% ipython --no-banner

In [1]: import numpy as np

In [2]: from numpy import linalg as LA

In [3]: np.set_printoptions(suppress=True, linewidth=100)

In [4]: mat = np.loadtxt("dump.csv", delimiter=",")

In [5]: mat
Out[5]: 
array([[-4.143,  3.633,  2.449],
       [-1.537,  1.117,  1.069],
       [ 1.116, -0.095, -1.698],
       [-4.188,  2.558,  2.93 ],
       [ 3.642, -2.52 , -2.914],
       [ 2.581, -1.741, -2.008],
       [-4.515,  2.8  ,  3.709],
       [ 1.57 , -1.352, -0.906],
       [-3.061,  1.937,  2.428],
       [ 0.977,  0.959, -2.619],
       [-1.951,  0.275,  1.801],
       [-1.965,  2.007,  0.357],
       [-1.071,  0.286,  1.548],
       [ 5.372, -3.734, -3.259],
       [ 3.319, -0.862, -3.054],
       [-1.675,  0.674,  1.618],
       [ 4.801, -3.878, -3.125],
       [-4.125,  4.635,  1.576],
       [-0.281,  0.07 ,  0.401],
       [-1.478,  0.806,  1.354],
       [ 2.788, -1.8  , -1.453],
       [ 0.61 ,  0.393, -1.183],
       [-1.834,  1.76 ,  0.82 ],
       [ 3.513, -2.411, -2.99 ],
       [ 2.1  , -0.297, -2.331],
       [ 6.688, -5.125, -4.033]])

In [6]: vec = np.array([1, 0, 0])

In [7]: rhs = mat @ vec

In [8]: np.round(LA.pinv(mat) @ mat, 3) + 0
Out[8]: 
array([[1., 0., 0.],
       [0., 1., 0.],
       [0., 0., 1.]])

In [9]: np.round(LA.lstsq(mat, rhs)[0], 3) + 0
Out[9]: array([1., 0., 0.])

In [10]: rng = np.random.default_rng(39666)

In [11]: rhs = rhs + 0.3 * rng.normal(size=26)

In [12]: rhs.round(3)
Out[12]: 
array([-4.254, -0.822,  1.301, -4.209,  3.66 ,  3.06 , -3.927,  1.492, -3.218,  1.027, -1.735,
       -2.21 , -0.248,  5.396,  3.711, -1.601,  4.603, -4.479, -0.543, -1.38 ,  2.875,  0.4  ,
       -1.822,  3.607,  2.238,  6.708])

In [13]: b, *_ = LA.lstsq(mat, rhs)

In [14]: np.round(mat.T @ (rhs - mat @ b), 3) + 0
Out[14]: array([0., 0., 0.])

In [15]: [round(float(LA.norm(LA.solve(mat.T @ mat + lam * np.eye(3), mat.T @ rhs))), 2) for lam in (0, 1, 10, 100)]
Out[15]: [1.24, 0.84, 0.7, 0.6]
